% ipython --no-banner

In [1]: import numpy as np

In [2]: np.set_printoptions(suppress=True, linewidth=160)

In [3]: def rd(a):
   ...:     return np.round(a, 3) + 0
   ...: 

In [4]: feats = np.load("layer1.npy")

In [5]: feats
Out[5]: 
array([[1, 0, 1, 0, 0],
       [0, 5, 0, 0, 3],
       [3, 0, 2, 0, 0],
       [0, 0, 0, 5, 0],
       [0, 3, 0, 0, 3]])

In [6]: rng = np.random.default_rng(539313)

In [7]: lab = rng.permutation(5)

In [8]: print(lab)
[3 4 0 2 1]

In [9]: other = feats[lab][:, lab]

In [10]: rd(np.linalg.det(other)), rd(np.linalg.det(feats[lab]))
Out[10]: (np.float64(-30.0), np.float64(30.0))

In [11]: print(np.allclose(other, feats))
False

In [12]: np.diag(other)
Out[12]: array([5, 3, 1, 2, 5])

In [13]: print(rd(np.abs(np.linalg.eigvals(feats)).max()))
7.162

In [14]: np.allclose(feats @ feats.T, feats.T @ feats)
Out[14]: False

In [15]: np.linalg.matrix_power(feats, 2)
Out[15]: 
array([[ 4,  0,  3,  0,  0],
       [ 0, 34,  0,  0, 24],
       [ 9,  0,  7,  0,  0],
       [ 0,  0,  0, 25,  0],
       [ 0, 24,  0,  0, 18]])

In [16]: np.trace(feats)
Out[16]: np.int64(16)

In [17]: (feats + feats.T) / 2
Out[17]: 
array([[1., 0., 2., 0., 0.],
       [0., 5., 0., 0., 3.],
       [2., 0., 2., 0., 0.],
       [0., 0., 0., 5., 0.],
       [0., 3., 0., 0., 3.]])

In [18]: ev, evecs = np.linalg.eig(feats)

In [19]: rd(feats @ evecs[:, 0] - ev[0] * evecs[:, 0])
Out[19]: array([0., 0., 0., 0., 0.])

In [20]: rd(np.sort(np.linalg.eigvals(np.linalg.inv(feats))))
Out[20]: array([-3.303,  0.14 ,  0.2  ,  0.303,  1.194])

In [21]: rd(ev)
Out[21]: array([-0.303,  3.303,  7.162,  0.838,  5.   ])

In [22]: rd(np.sort(np.linalg.eigvals(feats).real))
Out[22]: array([-0.303,  0.838,  3.303,  5.   ,  7.162])

In [23]: (feats != 0).astype(int)
Out[23]: 
array([[1, 0, 1, 0, 0],
       [0, 1, 0, 0, 1],
       [1, 0, 1, 0, 0],
       [0, 0, 0, 1, 0],
       [0, 1, 0, 0, 1]])

In [24]: f = np.array([-2, 0, -1, 3, -3])

In [25]: other = feats + np.outer(f, np.eye(5)[2])

In [26]: np.linalg.matrix_rank(other - feats)
Out[26]: np.int64(1)

In [27]: np.linalg.matrix_rank(np.linalg.inv(other) - np.linalg.inv(feats), tol=1e-8)
Out[27]: np.int64(1)

In [28]: F = np.load("a.npy")

In [29]: F
Out[29]: 
array([[2, 2, 2],
       [2, 2, 2],
       [2, 2, 2]])

In [30]: U, sv, Vh = np.linalg.svd(F)

In [31]: evecs = Vh[:(sv > 1e-8).sum()]

In [32]: x = F[1] + 5 * F[2] + rng.integers(2) * np.eye(3)[0]

In [33]: print(x)
[12. 12. 12.]

In [34]: rd(evecs.T @ evecs)
Out[34]: 
array([[0.333, 0.333, 0.333],
       [0.333, 0.333, 0.333],
       [0.333, 0.333, 0.333]])

In [35]: print(rd(np.diag(evecs.T @ evecs)))
[0.333 0.333 0.333]

In [36]: np.linalg.matrix_rank(np.vstack([F, x]))
Out[36]: np.int64(1)

In [37]: np.allclose(evecs.T @ evecs @ x, x)
Out[37]: True
